$ python3 -q
>>> import numpy as np
>>> import numpy.linalg as la
>>> np.set_printoptions(suppress=True, linewidth=200)
>>> rng = np.random.default_rng(279)
>>> t = rng.uniform(0, 2 * np.pi, 17)
>>> Q, _ = la.qr(np.array([[0.4, -0.4], [-0.4, 0.6], [-0.4, -1.6], [0.5, 0.9]]))
>>> A = 5 * np.c_[np.cos(t), np.sin(t)] @ Q.T
>>> A.round(2)
array([[-1.55,  1.38,  3.28, -3.15],
       [-3.14,  3.58, -1.27, -0.83],
       [-0.6 ,  0.27,  3.9 , -3.06],
       [ 0.91, -1.4 ,  4.08, -2.36],
       [ 1.12, -1.63,  4.03, -2.2 ],
       [ 2.94, -3.45,  2.11,  0.14],
       [ 3.05, -3.3 , -0.6 ,  2.1 ],
       [-2.27,  2.25,  2.45, -2.96],
       [ 2.84, -3.36,  2.38, -0.11],
       [-2.13,  2.07,  2.65, -3.03],
       [ 0.92, -0.64, -3.74,  3.12],
       [ 2.47, -2.51, -2.12,  2.84],
       [-2.9 ,  3.07,  1.16, -2.41],
       [ 2.68, -3.22,  2.69, -0.41],
       [-3.05,  3.53, -1.73, -0.47],
       [-2.19,  2.15,  2.57, -3.  ],
       [ 3.04, -3.27, -0.68,  2.14]])
>>> # null space of dimension 2
>>> r0, r1 = A[13], A[15]
>>> np.round(r0 @ r0, 2)
np.float64(25.0)
>>> p = (r0 @ r1) / (r0 @ r0) * r0
>>> p.round(2)
array([-0.5 ,  0.6 , -0.5 ,  0.08])
>>> round(float((r1 - p) @ r0), 2)
0.0
>>> np.round(r1 - p, 2)
array([-1.69,  1.55,  3.07, -3.08])
>>> U, sigma, vt = la.svd(A)
>>> evecs = vt[:(sigma > 1e-8).sum()]
>>> x = A[7] + -2 * A[5] + rng.integers(2) * np.eye(4)[2]
>>> x.round(2)
array([-8.15,  9.15, -1.78, -3.24])
>>> la.matrix_rank(np.vstack([A, x]))
np.int64(2)
>>> np.round(evecs.T @ evecs, 2)
array([[ 0.41, -0.45,  0.07,  0.17],
       [-0.45,  0.51, -0.15, -0.14],
       [ 0.07, -0.15,  0.68, -0.44],
       [ 0.17, -0.14, -0.44,  0.4 ]])
>>> Xc = A - A.mean(axis=0)
>>> U, sigma, vt = la.svd(Xc, full_matrices=False)
>>> np.round(vt[0] * np.sign(vt[0, np.abs(vt[0]).argmax()]), 2)
array([-0.59,  0.63,  0.21, -0.47])
>>> np.round(Xc.mean(axis=0), 2) + 0
array([0., 0., 0., 0.])
>>> np.abs(U[:, 0]).argmax()
np.int64(16)
>>> np.round((sigma ** 2).sum() ** 2 / (sigma ** 4).sum(), 2)
np.float64(1.82)
>>> np.searchsorted(np.cumsum(sigma ** 2) / (sigma ** 2).sum(), 0.9) + 1
np.int64(2)
>>> np.round(sigma ** 2 / (sigma ** 2).sum(), 2) + 0
array([0.66, 0.34, 0.  , 0.  ])
>>> mat = np.loadtxt("layer2.csv", delimiter=",")
>>> mat
array([[ 1.,  0.,  0.,  0.],
       [ 0., -8.,  0.,  0.],
       [ 0.,  0.,  8., -4.],
       [ 0.,  0.,  8.,  6.]])
>>> # 3 groups of indices that never mix
>>> np.round(la.norm(mat, 1), 2), np.round(la.norm(mat, np.inf), 2)
(np.float64(16.0), np.float64(14.0))
>>> round(float(la.norm(mat[1], 1)), 2), round(float(la.norm(mat[1], np.inf)), 2)
(8.0, 8.0)
>>> np.round(la.norm(mat, axis=1), 2)
array([ 1.  ,  8.  ,  8.94, 10.  ])
>>> np.round(la.norm(mat, axis=0), 2)
array([ 1.  ,  8.  , 11.31,  7.21])
>>> round(la.norm(mat) ** 2 / la.norm(mat, 2) ** 2, 2)
np.float64(1.87)
>>> round(la.norm(mat, 2), 2)
np.float64(11.46)
>>> la.norm(mat, axis=1).argmax()
np.int64(3)
>>> E = np.array([[0, 3, 3, 3], [0, 0, 0, 0], [0, 0, 0, 1], [0, 0, 0, 0]])
>>> np.kron(np.eye(2, dtype=int), E)
array([[0, 3, 3, 3, 0, 0, 0, 0],
       [0, 0, 0, 0, 0, 0, 0, 0],
       [0, 0, 0, 1, 0, 0, 0, 0],
       [0, 0, 0, 0, 0, 0, 0, 0],
       [0, 0, 0, 0, 0, 3, 3, 3],
       [0, 0, 0, 0, 0, 0, 0, 0],
       [0, 0, 0, 0, 0, 0, 0, 1],
       [0, 0, 0, 0, 0, 0, 0, 0]])
>>> np.einsum("ii->", E)
np.int64(0)
>>> np.round(la.eigvals(E), 2)
array([0., 0., 0., 0.])
>>> round(la.det(2 * E), 2), round(float(la.det(E)), 2)
(np.float64(0.0), 0.0)
>>> round(la.det(E[::-1]), 2)
np.float64(0.0)
>>> m1 = np.eye(3, dtype=int)[rng.permutation(3)] * np.array([-4, -4, 1])
>>> m1
array([[-4,  0,  0],
       [ 0, -4,  0],
       [ 0,  0,  1]])
>>> # symmetric
>>> C = A[[6, 3]].astype(float)
>>> for _ in range(4):
...     labels = la.norm(A[:, None] - C, axis=-1).argmin(axis=1)
...     C = np.array([A[labels == j].mean(axis=0) for j in range(2)])
... 
>>> labels
array([1, 1, 1, 1, 1, 0, 0, 1, 0, 1, 0, 0, 1, 0, 1, 1, 0])
>>> C.round(2)
array([[ 2.56, -2.82,  0.01,  1.4 ],
       [-1.58,  1.53,  2.11, -2.35]])
>>> x = np.array([4, -5, -9])
>>> rhs = m1 @ x
>>> rhs
array([-16,  20,  -9])
>>> np.round(la.solve(m1.T, m1[0]), 2)
array([ 1., -0.,  0.])
>>> np.round(la.solve(m1, rhs + m1[:, 0]), 2)
array([ 5., -5., -9.])
>>> np.round(la.solve(m1, rhs), 2)
array([ 4., -5., -9.])
>>> J = np.load("sample0.npy")
>>> J
array([[ 2,  0,  2],
       [ 8,  6,  8],
       [-1, -3, -1],
       [-6, -8, -6],
       [-6, -8, -6]])
>>> # null space of dimension 1
>>> U, sigma, vt = la.svd(J, full_matrices=False)
>>> np.round(np.sqrt((sigma ** 2).sum()), 2), np.round(la.norm(J), 2)
(np.float64(21.33), np.float64(21.33))
>>> U.shape, sigma.shape, vt.shape
((5, 3), (3,), (3, 3))
>>> np.round(sigma / sigma[0], 2) + 0
array([1.  , 0.17, 0.  ])
>>> np.round(vt @ vt.T, 2) + 0
array([[1., 0., 0.],
       [0., 1., 0.],
       [0., 0., 1.]])
>>> M2 = np.array([[1, 0], [2, 1], [1, 1]])
>>> la.matrix_rank(np.vstack([J, M2.T]))
np.int64(3)
>>> M2 = J / la.norm(J, axis=1, keepdims=True)
>>> G = M2 @ M2.T
>>> G[0].round(2)
array([ 1.  ,  0.88, -0.43, -0.73, -0.73])
>>> round(np.degrees(np.arccos(np.clip(G[0, 2], -1, 1))), 2)
np.float64(115.24)
>>> np.round(la.norm(M2, axis=1), 2)
array([1., 1., 1., 1., 1.])
>>> round(float(np.trace(la.pinv(J) @ J)), 2)
2.0
>>> np.round(J @ la.pinv(J) @ J, 2) + 0
array([[ 2.,  0.,  2.],
       [ 8.,  6.,  8.],
       [-1., -3., -1.],
       [-6., -8., -6.],
       [-6., -8., -6.]])
>>> M = np.loadtxt("m.csv", delimiter=",")
>>> M
array([[  8.,   6.,  -2.,  -2., -10.],
       [  6.,  13.,  -3.,  -3., -15.],
       [ -2.,  -3.,   5.,   1.,   5.],
       [ -2.,  -3.,   1.,   5.,   5.],
       [-10., -15.,   5.,   5.,  29.]])
>>> U, sigma, vt = la.svd(M)
>>> np.argmax(sigma[:-1] / (sigma[1:] + 1e-6)) + 1
np.int64(1)
>>> sigma.round(2)
array([44.,  4.,  4.,  4.,  4.])
>>> M2 = U[:, :1] @ np.diag(sigma[:1]) @ vt[:1]
>>> round(la.norm(M - M2) / la.norm(M), 2)
np.float64(0.18)
>>> M2.round(2)
array([[  4.4,   6.6,  -2.2,  -2.2, -11. ],
       [  6.6,   9.9,  -3.3,  -3.3, -16.5],
       [ -2.2,  -3.3,   1.1,   1.1,   5.5],
       [ -2.2,  -3.3,   1.1,   1.1,   5.5],
       [-11. , -16.5,   5.5,   5.5,  27.5]])
>>> round(float(np.abs(M - M2).max()), 2)
3.9
>>> round(float(la.norm(M - M2, 2)), 2), round(float(sigma[1]), 2)
(4.0, 4.0)
>>> la.matrix_rank(M, rtol=0.05)
np.int64(5)
>>> M2 = np.array([[5, 5, 2, 0, 0],
...     [0, 5, 4, 3, 1],
...     [4, 2, 2, 5, 5],
...     [5, 4, 1, 2, 4],
...     [4, 3, 3, 1, 1]])
>>> F = M2 - M2.T
>>> F
array([[ 0,  5, -2, -5, -4],
       [-5,  0,  2, -1, -2],
       [ 2, -2,  0,  4,  2],
       [ 5,  1, -4,  0,  3],
       [ 4,  2, -2, -3,  0]])
>>> M2 = F / np.sqrt((F ** 2).mean(axis=1, keepdims=True))
>>> np.round(la.norm(M2, axis=1), 2)
array([2.24, 2.24, 2.24, 2.24, 2.24])
>>> la.matrix_rank(F - F.mean(axis=1, keepdims=True))
np.int64(4)
>>> M2[2].round(2)
array([ 0.85, -0.85,  0.  ,  1.69,  0.85])
>>> np.round(F - F.mean(axis=1, keepdims=True), 2)
array([[ 1.2,  6.2, -0.8, -3.8, -2.8],
       [-3.8,  1.2,  3.2,  0.2, -0.8],
       [ 0.8, -3.2, -1.2,  2.8,  0.8],
       [ 4. ,  0. , -5. , -1. ,  2. ],
       [ 3.8,  1.8, -2.2, -3.2, -0.2]])
>>> r0, r1 = F[3], F[1]
>>> r0 @ r1
np.int64(-39)
>>> r0 @ r0
np.int64(51)
>>> p = (r0 @ r1) / (r0 @ r0) * r0
>>> np.outer(r0, r1)
array([[-25,   0,  10,  -5, -10],
       [ -5,   0,   2,  -1,  -2],
       [ 20,   0,  -8,   4,   8],
       [  0,   0,   0,   0,   0],
       [-15,   0,   6,  -3,  -6]])
>>> round(float((r1 - p) @ r0), 2)
-0.0
>>> round(la.norm(r0 + r1) ** 2 + la.norm(r0 - r1) ** 2, 2)
np.float64(170.0)
>>> r0, r1 = M[2], M[1]
>>> r0 @ r0
np.float64(64.0)
>>> p = (r0 @ r1) / (r0 @ r0) * r0
>>> la.matrix_rank(np.outer(r0, r1))
np.int64(1)
>>> np.outer(r0, r1)
array([[-12., -26.,   6.,   6.,  30.],
       [-18., -39.,   9.,   9.,  45.],
       [ 30.,  65., -15., -15., -75.],
       [  6.,  13.,  -3.,  -3., -15.],
       [ 30.,  65., -15., -15., -75.]])
>>> arr = np.array([[4, 4, 4, 4, 4],
...     [4, 8, 8, 8, 8],
...     [4, 8, 12, 12, 12],
...     [4, 8, 12, 16, 16],
...     [4, 8, 12, 16, 20]])
>>> # equal to its transpose
>>> t3 = np.stack([arr, 2 * arr, arr[::-1]])
>>> np.einsum("bij,cij->bc", t3, t3)
array([[2480, 4960, 1856],
       [4960, 9920, 3712],
       [1856, 3712, 2480]])
>>> la.matrix_rank(t3)
array([5, 5, 5])
>>> np.round(la.det(t3), 2)
array([ 1024., 32768.,  1024.])
>>> t3.sum(axis=0)
array([[16, 20, 24, 28, 32],
       [16, 32, 36, 40, 40],
       [16, 32, 48, 48, 48],
       [16, 32, 44, 56, 56],
       [16, 28, 40, 52, 64]])
>>> t3.shape
(3, 5, 5)
>>> w, evecs = la.eigh(arr)
>>> x = np.array([3, -1, -2, 1, 1])
>>> np.round(evecs * np.sqrt(w) @ evecs.T, 2)
array([[1.72, 0.72, 0.49, 0.41, 0.37],
       [0.72, 2.21, 1.12, 0.87, 0.78],
       [0.49, 1.12, 2.58, 1.49, 1.27],
       [0.41, 0.87, 1.49, 2.99, 1.99],
       [0.37, 0.78, 1.27, 1.99, 3.7 ]])
>>> np.round(evecs * np.maximum(w, 0) @ evecs.T, 2)
array([[ 4.,  4.,  4.,  4.,  4.],
       [ 4.,  8.,  8.,  8.,  8.],
       [ 4.,  8., 12., 12., 12.],
       [ 4.,  8., 12., 16., 16.],
       [ 4.,  8., 12., 16., 20.]])
>>> G = E.T @ E
>>> (E @ E.T).shape
(4, 4)
>>> np.round(la.svd(E, compute_uv=False) ** 2, 2)
array([27.34,  0.66,  0.  ,  0.  ])
>>> la.matrix_rank(G)
np.int64(2)
